$ python3 -q
>>> import numpy as np
>>> import numpy.linalg as la
>>> np.set_printoptions(suppress=True, linewidth=200)
>>> M = np.arange(130).reshape(10, 13) + 4
>>> print(M)
[[  4   5   6   7   8   9  10  11  12  13  14  15  16]
 [ 17  18  19  20  21  22  23  24  25  26  27  28  29]
 [ 30  31  32  33  34  35  36  37  38  39  40  41  42]
 [ 43  44  45  46  47  48  49  50  51  52  53  54  55]
 [ 56  57  58  59  60  61  62  63  64  65  66  67  68]
 [ 69  70  71  72  73  74  75  76  77  78  79  80  81]
 [ 82  83  84  85  86  87  88  89  90  91  92  93  94]
 [ 95  96  97  98  99 100 101 102 103 104 105 106 107]
 [108 109 110 111 112 113 114 115 116 117 118 119 120]
 [121 122 123 124 125 126 127 128 129 130 131 132 133]]
>>> Uu, sigma, Vh = la.svd(M)
>>> print(sigma.round(3) + 0)
[890.308  20.4     0.      0.      0.      0.      0.      0.      0.      0.   ]
>>> A2 = Uu[:, :2] @ np.diag(sigma[:2]) @ Vh[:2]
>>> print(la.matrix_rank(M, rtol=0.05))
1
>>> print(round(la.norm(M - A2, 2), 3), np.round(sigma[2], 3))
0.0 0.0
>>> print(np.round(la.norm(M - A2) / la.norm(M), 3))
0.0
>>> print(np.round(np.abs(M - A2).max(), 3))
0.0
>>> print(np.round(M @ la.pinv(M) @ M, 3))
[[  4.   5.   6.   7.   8.   9.  10.  11.  12.  13.  14.  15.  16.]
 [ 17.  18.  19.  20.  21.  22.  23.  24.  25.  26.  27.  28.  29.]
 [ 30.  31.  32.  33.  34.  35.  36.  37.  38.  39.  40.  41.  42.]
 [ 43.  44.  45.  46.  47.  48.  49.  50.  51.  52.  53.  54.  55.]
 [ 56.  57.  58.  59.  60.  61.  62.  63.  64.  65.  66.  67.  68.]
 [ 69.  70.  71.  72.  73.  74.  75.  76.  77.  78.  79.  80.  81.]
 [ 82.  83.  84.  85.  86.  87.  88.  89.  90.  91.  92.  93.  94.]
 [ 95.  96.  97.  98.  99. 100. 101. 102. 103. 104. 105. 106. 107.]
 [108. 109. 110. 111. 112. 113. 114. 115. 116. 117. 118. 119. 120.]
 [121. 122. 123. 124. 125. 126. 127. 128. 129. 130. 131. 132. 133.]]
>>> print(round(float(np.trace(la.pinv(M) @ M)), 3))
2.0
>>> print(np.abs(np.diag(la.qr(M)[1])) > 1e-9)
[ True  True False False False False False False False False]
>>> print(np.unique(M.round(6), axis=0).shape)
(10, 13)
>>> A2 = np.array([[1, -1, -1],
...     [0, 2, -1],
...     [2, 2, 1],
...     [-1, 1, 0],
...     [2, -2, 2],
...     [-1, 2, 2],
...     [-1, 1, -1],
...     [0, 1, -2],
...     [-2, 0, -1],
...     [2, 2, 1],
...     [-2, 0, 0],
...     [2, 1, -2],
...     [-1, -1, -1]])
>>> print(np.einsum("ik,kj->ij", M, A2))
[[  -6   73  -46]
 [   7  177  -85]
 [  20  281 -124]
 [  33  385 -163]
 [  46  489 -202]
 [  59  593 -241]
 [  72  697 -280]
 [  85  801 -319]
 [  98  905 -358]
 [ 111 1009 -397]]
>>> A2 @ M
Traceback (most recent call last):
  File "<python-input-18>", line 1, in <module>
    A2 @ M
    ~~~^~~
ValueError: matmul: Input operand 1 has a mismatch in its core dimension 0, with gufunc signature (n?,k),(k,m?)->(n?,m?) (size 10 is different from 3)
>>> print(la.matrix_rank(M @ A2))
2
>>> print(np.einsum("ij->j", M))
[625 635 645 655 665 675 685 695 705 715 725 735 745]
>>> mat = np.load("case3.npy")
>>> print(mat.round(3))
[[ 0.155 -0.267  0.014  0.126  0.07  -0.183  0.07 ]
 [-0.267  0.461 -0.024 -0.218 -0.121  0.315 -0.121]
 [ 0.014 -0.024  0.001  0.011  0.006 -0.017  0.006]
 [ 0.126 -0.218  0.011  0.103  0.057 -0.149  0.057]
 [ 0.07  -0.121  0.006  0.057  0.032 -0.083  0.032]
 [-0.183  0.315 -0.017 -0.149 -0.083  0.216 -0.083]
 [ 0.07  -0.121  0.006  0.057  0.032 -0.083  0.032]]
>>> # symmetric, so the eigenvalues are real
>>> Uu, sigma, Vh = la.svd(mat)
>>> print(sigma.round(3) + 0)
[1. 0. 0. 0. 0. 0. 0.]
>>> A2 = Uu[:, :1] @ np.diag(sigma[:1]) @ Vh[:1]
>>> print(la.matrix_rank(mat, rtol=0.05))
1
>>> print(round(np.abs(mat - A2).max(), 3))
0.0
>>> print(round(la.norm(mat - A2, 2), 3), round(sigma[1], 3))
0.0 0.0
>>> print(la.matrix_rank(A2))
1
>>> print(round(float(la.norm(mat - A2) / la.norm(mat)), 3))
0.0
>>> print(la.matrix_rank(mat, rtol=0.1))
1
>>> print([round(float(x), 3) for x in la.svd(mat, compute_uv=False)[:3]])
[1.0, 0.0, 0.0]
>>> print(np.argsort(-la.norm(mat, axis=0).round(6), kind="stable")[:3])
[1 5 0]
>>> evals, vecs = la.eigh(mat)
>>> x0 = np.array([-1, 3, -4, -5, -2, 1, 1])
>>> print(round(np.abs(mat).sum(axis=1).max(), 3), round(np.abs(evals).max(), 3))
1.529 1.0
>>> print((np.sign(vecs[:, -1].round(6)) == np.sign(vecs[0, -1].round(6))).astype(int))
[1 0 1 1 1 0 1]
>>> print(np.round(vecs * np.maximum(evals, 0) @ vecs.T, 3))
[[ 0.155 -0.267  0.014  0.126  0.07  -0.183  0.07 ]
 [-0.267  0.461 -0.024 -0.218 -0.121  0.315 -0.121]
 [ 0.014 -0.024  0.001  0.011  0.006 -0.017  0.006]
 [ 0.126 -0.218  0.011  0.103  0.057 -0.149  0.057]
 [ 0.07  -0.121  0.006  0.057  0.032 -0.083  0.032]
 [-0.183  0.315 -0.017 -0.149 -0.083  0.216 -0.083]
 [ 0.07  -0.121  0.006  0.057  0.032 -0.083  0.032]]
>>> r = la.matrix_rank(mat)
>>> print(r)
1
>>> null = la.svd(mat)[2][r:].T
>>> print(np.round(null @ null.T, 3))
[[ 0.845  0.267 -0.014 -0.126 -0.07   0.183 -0.07 ]
 [ 0.267  0.539  0.024  0.218  0.121 -0.315  0.121]
 [-0.014  0.024  0.999 -0.011 -0.006  0.017 -0.006]
 [-0.126  0.218 -0.011  0.897 -0.057  0.149 -0.057]
 [-0.07   0.121 -0.006 -0.057  0.968  0.083 -0.032]
 [ 0.183 -0.315  0.017  0.149  0.083  0.784  0.083]
 [-0.07   0.121 -0.006 -0.057 -0.032  0.083  0.968]]
>>> print([int(la.matrix_rank(mat[:, :j + 1])) for j in range(7)])
[1, 1, 1, 1, 1, 1, 1]
>>> print(np.allclose(mat @ null, 0))
True
>>> print([int(la.matrix_rank(mat[:i])) for i in range(1, len(mat) + 1)])
[1, 1, 1, 1, 1, 1, 1]
>>> print(la.lstsq(mat[:-1].T, mat[-1])[2])
1
>>> print(np.round(mat @ la.pinv(mat) @ mat, 3))
[[ 0.155 -0.267  0.014  0.126  0.07  -0.183  0.07 ]
 [-0.267  0.461 -0.024 -0.218 -0.121  0.315 -0.121]
 [ 0.014 -0.024  0.001  0.011  0.006 -0.017  0.006]
 [ 0.126 -0.218  0.011  0.103  0.057 -0.149  0.057]
 [ 0.07  -0.121  0.006  0.057  0.032 -0.083  0.032]
 [-0.183  0.315 -0.017 -0.149 -0.083  0.216 -0.083]
 [ 0.07  -0.121  0.006  0.057  0.032 -0.083  0.032]]
>>> print(np.allclose(mat[:-1].T @ la.lstsq(mat[:-1].T, mat[-1])[0], mat[-1]))
True
>>> print(np.round(np.trace(la.pinv(mat) @ mat), 3))
1.0
>>> K = np.load("layer17.npy")
>>> print(K)
[[-1.98 -7.   -2.   -7.   -1.   -8.    4.   -2.   -5.   -6.  ]
 [-5.   -3.98 -6.    1.    7.   -1.   -5.    5.    2.    5.  ]
 [ 3.    0.   -5.98 -5.    5.    6.   -8.    5.   -3.   -8.  ]
 [-8.    4.   -8.    3.02 -1.   -8.    8.   -6.   -3.    1.  ]
 [ 3.   -6.   -3.   -5.   -3.98  8.    7.    9.   -1.   -4.  ]
 [-2.   -8.    9.   -7.   -6.    4.02  1.    6.   -2.    8.  ]
 [-4.   -7.    6.    5.   -6.    1.    9.02 -3.    4.   -2.  ]
 [ 5.    9.    2.    1.   -8.    3.   -7.    0.02 -2.    7.  ]
 [ 4.   -9.   -4.   -2.    7.   -8.   -6.   -2.    7.02  2.  ]
 [-2.   -7.   -2.   -7.   -1.   -8.    4.   -2.   -5.   -5.98]]
>>> x0 = np.array([4, -4, 0, -5, 5, 1, -4, 3, 4, 3])
>>> a = np.maximum(K @ x0, 0)
>>> print(a.round(3))
[  0.    82.92  79.     0.    32.1   63.02   0.     0.   141.08   0.  ]
>>> print(np.round(np.diff(K, axis=0), 3))
[[ -3.02   3.02  -4.     8.     8.     7.    -9.     7.     7.    11.  ]
 [  8.     3.98   0.02  -6.    -2.     7.    -3.     0.    -5.   -13.  ]
 [-11.     4.    -2.02   8.02  -6.   -14.    16.   -11.     0.     9.  ]
 [ 11.   -10.     5.    -8.02  -2.98  16.    -1.    15.     2.    -5.  ]
 [ -5.    -2.    12.    -2.    -2.02  -3.98  -6.    -3.    -1.    12.  ]
 [ -2.     1.    -3.    12.     0.    -3.02   8.02  -9.     6.   -10.  ]
 [  9.    16.    -4.    -4.    -2.     2.   -16.02   3.02  -6.     9.  ]
 [ -1.   -18.    -6.    -3.    15.   -11.     1.    -2.02   9.02  -5.  ]
 [ -6.     2.     2.    -5.    -8.     0.    10.     0.   -12.02  -7.98]]
>>> print(K.shape)
(10, 10)
>>> la.rank(K)
Traceback (most recent call last):
  File "<python-input-58>", line 1, in <module>
    la.rank(K)
    ^^^^^^^
AttributeError: module 'numpy.linalg' has no attribute 'rank'
>>> print(np.round(K.sum(axis=0), 3))
[ -7.98 -34.98 -13.98 -22.98  -7.98 -10.98   7.02  10.02  -7.98  -2.98]
>>> print(np.round(K - K[0], 3))
[[  0.     0.     0.     0.     0.     0.     0.     0.     0.     0.  ]
 [ -3.02   3.02  -4.     8.     8.     7.    -9.     7.     7.    11.  ]
 [  4.98   7.    -3.98   2.     6.    14.   -12.     7.     2.    -2.  ]
 [ -6.02  11.    -6.    10.02   0.     0.     4.    -4.     2.     7.  ]
 [  4.98   1.    -1.     2.    -2.98  16.     3.    11.     4.     2.  ]
 [ -0.02  -1.    11.     0.    -5.    12.02  -3.     8.     3.    14.  ]
 [ -2.02   0.     8.    12.    -5.     9.     5.02  -1.     9.     4.  ]
 [  6.98  16.     4.     8.    -7.    11.   -11.     2.02   3.    13.  ]
 [  5.98  -2.    -2.     5.     8.     0.   -10.     0.    12.02   8.  ]
 [ -0.02   0.     0.     0.     0.     0.     0.     0.     0.     0.02]]
>>> print(np.round(la.svd(K, compute_uv=False), 3))
[27.855 25.298 24.471 18.98  15.106 13.292  8.337  4.714  1.879  0.001]
>>> print(np.round(la.norm(K), 3))
53.619
>>> np.zeros(10, 10)
Traceback (most recent call last):
  File "<python-input-63>", line 1, in <module>
    np.zeros(10, 10)
    ~~~~~~~~^^^^^^^^
TypeError: Cannot interpret '10' as a data type
>>> print(np.abs(K).max())
9.02
>>> print(np.round(K.mean(axis=0), 3))
[-0.798 -3.498 -1.398 -2.298 -0.798 -1.098  0.702  1.002 -0.798 -0.298]
>>> print(np.round(K.sum(axis=1), 3))
[-35.98  -0.98 -10.98 -17.98   4.02   3.02   3.02  10.02 -10.98 -35.98]
>>> data = np.loadtxt("m.csv", delimiter=",")
>>> print(data)
[[ 0.9 -0.9 -1.1  2.4 -0.4 -1.3  0.5  0.5 -2.4  0.4]
 [-0.3  0.8  0.9  1.8 -1.1  0.9  1.4 -1.  -0.1 -0.3]
 [-0.5 -0.5 -0.4 -3.9 -0.9  0.3  0.6  1.4  0.5  0. ]
 [-0.3 -0.3 -0.5 -2.7 -0.4  0.6  1.4 -0.3  0.3  0.2]
 [ 1.5  0.4 -1.  -3.   1.7  1.2  0.1 -0.1 -0.2  0.7]
 [-1.4  0.8  0.4 -3.3  0.  -1.6 -1.3 -1.9 -1.5 -1.2]
 [-0.7 -1.1  0.2 -4.2  1.1  0.4 -0.4 -0.1  0.2  0.9]
 [ 0.8 -0.1  1.8 -6.3 -0.3  0.5 -0.3 -2.2  0.7 -0.9]
 [-0.8 -0.3 -0.9  5.1 -0.8 -1.3  0.9  0.  -2.   0.3]
 [-0.1  0.4 -2.3 -0.3 -0.9 -0.7  0.5 -0.4 -1.7  0.8]
 [-1.  -0.9 -0.7  6.6 -0.1  0.6  0.3 -0.1  1.2  1.4]]
>>> x0 = np.array([2, 1, 2, 2, 2, 1, 0, 2, 2, 2])
>>> print(data @ np.eye(10)[3])
[ 2.4  1.8 -3.9 -2.7 -3.  -3.3 -4.2 -6.3  5.1 -0.3  6.6]
>>> print(np.round(data @ np.ones(10), 3))
[ -1.4   3.   -3.4  -2.    1.3 -11.   -3.7  -6.3   0.2  -4.7   7.3]
>>> print(np.round(data @ (2 * x0), 3))
[ -3.2   3.  -15.6 -14.2   1.6 -37.2 -11.8 -24.8   0.4 -20.2  28.6]
>>> print(data * x0)
[[  1.8  -0.9  -2.2   4.8  -0.8  -1.3   0.    1.   -4.8   0.8]
 [ -0.6   0.8   1.8   3.6  -2.2   0.9   0.   -2.   -0.2  -0.6]
 [ -1.   -0.5  -0.8  -7.8  -1.8   0.3   0.    2.8   1.    0. ]
 [ -0.6  -0.3  -1.   -5.4  -0.8   0.6   0.   -0.6   0.6   0.4]
 [  3.    0.4  -2.   -6.    3.4   1.2   0.   -0.2  -0.4   1.4]
 [ -2.8   0.8   0.8  -6.6   0.   -1.6  -0.   -3.8  -3.   -2.4]
 [ -1.4  -1.1   0.4  -8.4   2.2   0.4  -0.   -0.2   0.4   1.8]
 [  1.6  -0.1   3.6 -12.6  -0.6   0.5  -0.   -4.4   1.4  -1.8]
 [ -1.6  -0.3  -1.8  10.2  -1.6  -1.3   0.    0.   -4.    0.6]
 [ -0.2   0.4  -4.6  -0.6  -1.8  -0.7   0.   -0.8  -3.4   1.6]
 [ -2.   -0.9  -1.4  13.2  -0.2   0.6   0.   -0.2   2.4   2.8]]
>>> x0 @ data
Traceback (most recent call last):
  File "<python-input-74>", line 1, in <module>
    x0 @ data
    ~~~^~~~~~
ValueError: matmul: Input operand 1 has a mismatch in its core dimension 0, with gufunc signature (n?,k),(k,m?)->(n?,m?) (size 11 is different from 10)
>>> print(np.round((data * x0).sum(axis=1), 3))
[ -1.6   1.5  -7.8  -7.1   0.8 -18.6  -5.9 -12.4   0.2 -10.1  14.3]
>>> print(np.round(np.einsum("ij,j->i", data, x0), 3))
[ -1.6   1.5  -7.8  -7.1   0.8 -18.6  -5.9 -12.4   0.2 -10.1  14.3]
>>> print(np.sign((data @ x0).round(6)))
[-1.  1. -1. -1.  1. -1. -1. -1.  1. -1.  1.]
>>> print(np.round(la.norm(data) ** 2 / la.norm(data, 2) ** 2, 3))
1.429
>>> print(round(la.norm(data, 2), 3))
13.646
>>> print(np.round(la.norm(data, "nuc"), 3))
36.342
>>> print(la.norm(data, axis=1).argmax())
7
